>>> import numpy as np
>>> np.set_printoptions(precision=1, suppress=True, linewidth=160, legacy="1.25")
>>> J = np.array([[-1.0, -0.2, 0.0, 0.2, -0.1],
...     [-0.2, 0.8, -0.5, -0.3, 1.2],
...     [0.0, -0.5, 1.7, -0.4, 0.5],
...     [0.2, -0.3, -0.4, 0.7, 0.7],
...     [-0.1, 1.2, 0.5, 0.7, 0.8]])
>>> vals, V = np.linalg.eigh(J)
>>> print(vals)
[-1.1 -1.   1.   1.9  2.1]
>>> np.linalg.eigvalsh(J + -3 * np.eye(5))
array([-4.1, -4. , -2. , -1.1, -0.9])
>>> print(np.unique(vals.round(6) + 0, return_counts=True)[1])
[1 1 1 1 1]
>>> vals.sum(), np.trace(J)
(3.0, 3.0)
>>> np.round(V.T @ V, 1) + 0
array([[1., 0., 0., 0., 0.],
       [0., 1., 0., 0., 0.],
       [0., 0., 1., 0., 0.],
       [0., 0., 0., 1., 0.],
       [0., 0., 0., 0., 1.]])
>>> print((vals > 1e-8).sum(), (vals < -1e-8).sum())
3 2
>>> ang = np.radians(15)
>>> r_ = np.eye(5)
>>> r_[1, 1] = r_[4, 4] = np.cos(ang)
>>> r_[1, 4], r_[4, 1] = -np.sin(ang), np.sin(ang)
>>> print(r_)
[[ 1.   0.   0.   0.   0. ]
 [ 0.   1.   0.   0.  -0.3]
 [ 0.   0.   1.   0.   0. ]
 [ 0.   0.   0.   1.   0. ]
 [ 0.   0.3  0.   0.   1. ]]
>>> A2 = J @ r_.T
>>> np.allclose(J @ J.T, A2 @ A2.T)
True
>>> A2 = np.array([[-2, -1], [0, 0], [0, 1], [1, 0], [1, 0]])
>>> print(np.einsum("ij->j", J))
[-1.1  1.   1.3  0.9  3.1]
>>> np.einsum("ik,kj->ji", J, A2)
array([[ 2.1,  1.3,  0.1,  1. ,  1.7],
       [ 1. , -0.3,  1.7, -0.6,  0.6]])
>>> np.linalg.matrix_rank(np.vstack([J, A2.T]))
5
>>> J @ A2
array([[ 2.1,  1. ],
       [ 1.3, -0.3],
       [ 0.1,  1.7],
       [ 1. , -0.6],
       [ 1.7,  0.6]])
>>> W0 = np.load("run8.npy")
>>> print(W0)
[[  0  28   0  12]
 [  0   7   0   3]
 [  0 -14   0  -6]
 [  0 -28   0 -12]]
>>> print(round(np.linalg.norm(W0, "nuc"), 1))
46.3
>>> round(float(np.linalg.norm(W0) ** 2 / np.linalg.norm(W0, 2) ** 2), 1)
1.0
>>> data = np.load("test11.npy")
>>> data
array([[ 3,  2,  2, -2,  1],
       [ 1,  3,  2,  2, -2],
       [-2,  1,  3,  2,  2],
       [ 2, -2,  1,  3,  2],
       [ 2,  2, -2,  1,  3]])
>>> P = np.triu(np.array([[-3, 0, 3, -2, 2],
...     [2, 0, 1, 3, -3],
...     [3, -3, -1, 3, 1],
...     [3, 1, 2, -3, 0],
...     [-2, -1, 3, 3, -3]]), 1) + np.eye(5)
>>> A2 = P @ data @ np.linalg.inv(P)
>>> P @ data - data @ P
array([[ -6.,  11.,  -8.,  -4.,   6.],
       [ -2., -11.,   6.,  -5.,   4.],
       [  8.,  -4.,   6.,  -6.,  13.],
       [  0.,   0.,  -4.,   7., -11.],
       [  0.,   0.,  -8.,   4.,   4.]])
>>> A2
array([[ -3.,  13.,   1., -48.,  53.],
       [ -1.,  -8.,  25., -43., -50.],
       [  6.,  -3., -11.,  66.,   1.],
       [  2.,  -2.,  -3.,  22.,  -5.],
       [  2.,   2., -10.,  29.,  15.]])
>>> print(round(np.linalg.det(A2), 1))
1686.0
>>> vec = np.array([1, 1, 1, -1, -2])
>>> data @ (2 * vec)
array([ 14,  16,  -8, -12, -10])
>>> data @ vec
array([ 7,  8, -4, -6, -5])
>>> round(float(np.linalg.det(data[::-1])), 1)
1686.0
>>> np.round(np.linalg.det(data.T), 1)
1686.0
>>> print(round(float(np.linalg.det(2 * data)), 1), round(np.linalg.det(data), 1))
53952.0 1686.0
>>> np.einsum("ij,ji->", data, data)
25
>>> np.poly(data)
array([    1.,   -15.,   100.,  -390.,   965., -1686.])
>>> np.kron(np.eye(2, dtype=int), data)
array([[ 3,  2,  2, -2,  1,  0,  0,  0,  0,  0],
       [ 1,  3,  2,  2, -2,  0,  0,  0,  0,  0],
       [-2,  1,  3,  2,  2,  0,  0,  0,  0,  0],
       [ 2, -2,  1,  3,  2,  0,  0,  0,  0,  0],
       [ 2,  2, -2,  1,  3,  0,  0,  0,  0,  0],
       [ 0,  0,  0,  0,  0,  3,  2,  2, -2,  1],
       [ 0,  0,  0,  0,  0,  1,  3,  2,  2, -2],
       [ 0,  0,  0,  0,  0, -2,  1,  3,  2,  2],
       [ 0,  0,  0,  0,  0,  2, -2,  1,  3,  2],
       [ 0,  0,  0,  0,  0,  2,  2, -2,  1,  3]])
>>> np.fft.fft(data[0])
array([6. +0.j , 3.9-3.3j, 0.6+3.2j, 0.6-3.2j, 3.9+3.3j])
>>> (data @ data)[0]
array([ 5, 20, 12, -3,  2])
>>> data.mean(axis=0)
array([1.2, 1.2, 1.2, 1.2, 1.2])
>>> np.count_nonzero(data)
25
>>> data.sum(axis=0)
array([6, 6, 6, 6, 6])
>>> np.linalg.matrix_rank(data)
5
>>> print(data.sum(axis=1))
[6 6 6 6 6]
>>> A = np.array([[0, 2, 1, 1, 0, 0, 1],
...     [1, 2, 3, 2, 1, 3, 2],
...     [1, 0, 1, 3, 2, 3, 0],
...     [3, 3, 2, 0, 1, 1, 2],
...     [0, 0, 1, 3, 2, 1, 0],
...     [2, 2, 0, 0, 3, 2, 1],
...     [3, 2, 2, 1, 3, 0, 0]])
>>> A
array([[0, 2, 1, 1, 0, 0, 1],
       [1, 2, 3, 2, 1, 3, 2],
       [1, 0, 1, 3, 2, 3, 0],
       [3, 3, 2, 0, 1, 1, 2],
       [0, 0, 1, 3, 2, 1, 0],
       [2, 2, 0, 0, 3, 2, 1],
       [3, 2, 2, 1, 3, 0, 0]])
>>> r0 = np.array([3, 4, -3, 3, 2, 5, 2])
>>> A2 = A + np.outer(r0, np.eye(7)[3])
>>> A2
array([[0., 2., 1., 4., 0., 0., 1.],
       [1., 2., 3., 6., 1., 3., 2.],
       [1., 0., 1., 0., 2., 3., 0.],
       [3., 3., 2., 3., 1., 1., 2.],
       [0., 0., 1., 5., 2., 1., 0.],
       [2., 2., 0., 5., 3., 2., 1.],
       [3., 2., 2., 3., 3., 0., 0.]])
>>> np.linalg.matrix_rank(A2 - A)
1
>>> A2 = A / np.linalg.norm(A, axis=1, keepdims=True)
>>> G = A2 @ A2.T
>>> print(np.argwhere(np.triu(np.abs(G) > 0.95, 1)))
[]
>>> print(G[0])
[1.  0.7 0.3 0.7 0.4 0.4 0.5]
>>> print(round(float(np.degrees(np.arccos(np.clip(G[0, 3], -1, 1)))), 1))
44.4
>>> G
array([[1. , 0.7, 0.3, 0.7, 0.4, 0.4, 0.5],
       [0.7, 1. , 0.8, 0.8, 0.6, 0.6, 0.6],
       [0.3, 0.8, 1. , 0.4, 0.9, 0.6, 0.5],
       [0.7, 0.8, 0.4, 1. , 0.2, 0.8, 0.8],
       [0.4, 0.6, 0.9, 0.2, 1. , 0.4, 0.5],
       [0.4, 0.6, 0.6, 0.8, 0.4, 1. , 0.8],
       [0.5, 0.6, 0.5, 0.8, 0.5, 0.8, 1. ]])
